$ ipython --no-banner

In [1]: import numpy as np

In [2]: import numpy.linalg as la

In [3]: np.set_printoptions(precision=3, suppress=True, linewidth=140, sign=" ")

In [4]: tidy = lambda a: np.round(a, 3) + 0

In [5]: arr = np.load("w.npy")

In [6]: print(arr)
[[ 12  19  12  28  17]
 [  0   4   0   0   0]
 [  0   0   1   0   3]
 [ 14  22   0   3  14]
 [  2   0  12   1   8]
 [  0  14   0   0   0]
 [  0   0   0   0   0]
 [ 14   2  28  45  28]
 [  0   0   0   0   0]
 [  0   0   0  20   0]
 [  0   3  18  16   0]
 [  3  20   0   0   0]
 [ 20  17  21  12  27]
 [ 16   5  29  10  25]
 [  2   0  12  34  13]
 [  0  15   0   0   0]
 [  0   0   0   1   0]
 [  0   0   0   0   0]
 [  0   0   0   0   0]
 [  3  18   0   0   0]
 [  0   0   0   0   0]
 [  0   0   0   0   0]
 [  0   0   0   0   0]
 [  6   0  24  42  21]
 [  0   0   0  23   0]
 [  0   0   0   0   0]
 [  0   0   0   0   0]
 [  3   0  15  13  13]
 [ 11  11  24  17  17]
 [  0   0   0   0   0]
 [ 10  10   0   0   9]
 [  0   0   0   0   0]
 [ 16  20   9  20  21]
 [  0   0   0   0   0]
 [ 27  15  17   4  36]
 [ 14  20   0   0  14]
 [ 13   3  15  41  25]
 [  0   0   0   9   0]
 [ 21  32  14  21  25]
 [  0   0   0   4   3]
 [ 17  19   0   0  17]]

In [7]: # rows 6 and 8 are equal

In [8]: G = np.cov(arr, rowvar=False)

In [9]: print(np.median(arr, axis=0))
[ 0.  0.  0.  0.  0.]

In [10]: print(np.argsort(-arr.std(axis=0).round(6), kind="stable"))
[ 3  4  2  1  0]

In [11]: print(tidy(np.polyfit(arr[:, 1], arr[:, 0], 1)))
[ 0.589  1.602]

In [12]: print(G.shape)
(5, 5)

In [13]: print(tidy(np.corrcoef(arr[:, 1], arr[:, 0])[0, 1]))
0.689

In [14]: print(tidy(np.corrcoef(arr.T)))
[[ 1.     0.689  0.577  0.338  0.924]
 [ 0.689  1.     0.116  0.009  0.465]
 [ 0.577  0.116  1.     0.687  0.783]
 [ 0.338  0.009  0.687  1.     0.579]
 [ 0.924  0.465  0.783  0.579  1.   ]]

In [15]: vec = np.array([3, 1, 2, 3, 3])

In [16]: rhs = arr @ vec

In [17]: print(tidy(la.pinv(arr) @ arr))
[[ 1.  0.  0.  0.  0.]
 [ 0.  1.  0.  0.  0.]
 [ 0.  0.  1.  0.  0.]
 [ 0.  0.  0.  1.  0.]
 [ 0.  0.  0.  0.  1.]]

In [18]: rng = np.random.default_rng(7315)

In [19]: rhs = rhs + 0.05 * rng.normal(size=41)

In [20]: print(tidy(rhs))
[214.093   3.972  11.    114.999  56.977  14.101  -0.015 319.12    0.022  60.026  86.939  28.947 236.033 215.998 171.066  14.99    3.019
   0.127   0.048  26.989  -0.006   0.024   0.065 255.008  68.977   0.072  -0.012 116.992 194.015   0.052  66.999   0.007 208.97   -0.013
 249.96  104.05  270.023  26.98  260.9    21.038 120.984]

In [21]: c, *_ = la.lstsq(arr, rhs)

In [22]: print(c.round())
[ 3.  1.  2.  3.  3.]

In [23]: print(tidy(c))
[ 2.994  1.     1.998  3.001  3.005]

In [24]: hat = arr @ la.solve(arr.T @ arr, arr.T)

In [25]: print(np.allclose(hat @ hat, hat))
True

In [26]: print(tidy(la.eigvalsh(hat)))
[ 0.  0.  0.  0.  0.  0.  0.  0.  0.  0.  0.  0.  0.  0.  0.  0.  0.  0.  0.  0.  0.  0.  0.  0.  0.  0.  0.  0.  0.  0.  0.  0.  0.  0.
  0.  0.  1.  1.  1.  1.  1.]

In [27]: print(la.matrix_rank(np.eye(41) - hat))
36

In [28]: E = np.load("m.npy")

In [29]: print(E)
[[ -0.049  -0.043   7.083   0.007   0.521   0.238  -1.352  -0.983  -0.003   0.018  -6.858]
 [  0.041   0.006  -0.814  -0.007  -0.484  -0.15   -1.827   0.549   0.013   0.089  -4.543]
 [  0.122  -0.015  -3.719  -0.001  -0.97   -0.055  -0.868   0.992  -0.001  -0.192  -6.967]
 [  0.053  -0.004  -6.727   0.017  -1.226  -0.364   5.136   1.385   0.017   0.237   0.49 ]
 [ -0.049  -0.084  -1.068   0.018  -0.237  -0.057  -2.04    0.356   0.002  -0.082  12.032]
 [  0.064   0.044  -4.496  -0.001   0.689   0.501  -7.893  -0.305  -0.018  -0.021  10.016]
 [  0.157   0.044  -2.042  -0.011   0.389  -0.193   0.201   1.524   0.013  -0.286   4.212]
 [ -0.005  -0.014  -7.452  -0.017  -0.156  -0.392  -1.938  -1.973  -0.014  -0.201   0.307]
 [ -0.068   0.018   4.301   0.01    0.383   0.434  -0.502  -1.845   0.032  -0.217   6.536]
 [  0.152   0.005   7.556  -0.002  -0.972   0.019  -2.705  -0.311   0.031   0.179   5.174]
 [ -0.009   0.06    0.316  -0.016   0.109  -0.311  -0.665   0.876  -0.004   0.067  -9.372]
 [ -0.02   -0.027   3.857   0.003   1.152  -0.227   0.434  -0.264   0.009   0.103  -1.914]
 [  0.053  -0.07    1.665   0.013  -0.275   0.098   2.655  -0.218  -0.039   0.04   -5.005]
 [ -0.017  -0.001  -6.07    0.015  -0.976   0.776  -1.72    0.447  -0.002   0.021   3.663]
 [ -0.087  -0.019  -6.625  -0.002  -0.02   -0.543   2.332   0.024   0.001  -0.022 -10.87 ]
 [ -0.071  -0.033   2.408   0.004  -0.416   0.198  -1.662   1.284   0.007   0.145   5.221]
 [  0.045  -0.001  -1.826  -0.003   0.034   0.122  -1.341   0.961  -0.019   0.172  -7.898]
 [ -0.055   0.034  -0.432   0.001   0.373  -0.521  -0.002   0.254   0.004  -0.153  -2.914]
 [ -0.109  -0.016  -5.402   0.009   0.166   0.078   0.481  -1.954   0.051  -0.183   2.914]
 [  0.135  -0.036  12.458   0.011   0.377  -0.314   2.043  -2.561   0.003  -0.017  -5.852]
 [  0.175  -0.037   0.71    0.021   0.896   0.442  -1.449   1.159   0.009   0.091  -7.245]
 [ -0.1     0.018   3.322  -0.007   0.026   0.1    -1.679   0.223  -0.001   0.187 -17.413]
 [ -0.016   0.056   1.405   0.009  -0.296   0.111  -1.147   0.816  -0.021  -0.055  13.373]
 [ -0.025   0.026  -7.432   0.007  -0.2     0.11    0.871  -1.669   0.007   0.135  -5.712]]

In [30]: f = np.array([-3, 1, -9])

In [31]: print(tidy(np.cross(E[3, :3], E[22, :3])))
[ 0.371  0.033  0.003]

In [32]: print(tidy(np.polyval(f, E[3])))
[  -8.955   -9.004 -151.485   -8.984  -14.735   -9.761  -82.999  -13.37    -8.984   -8.932   -9.23 ]
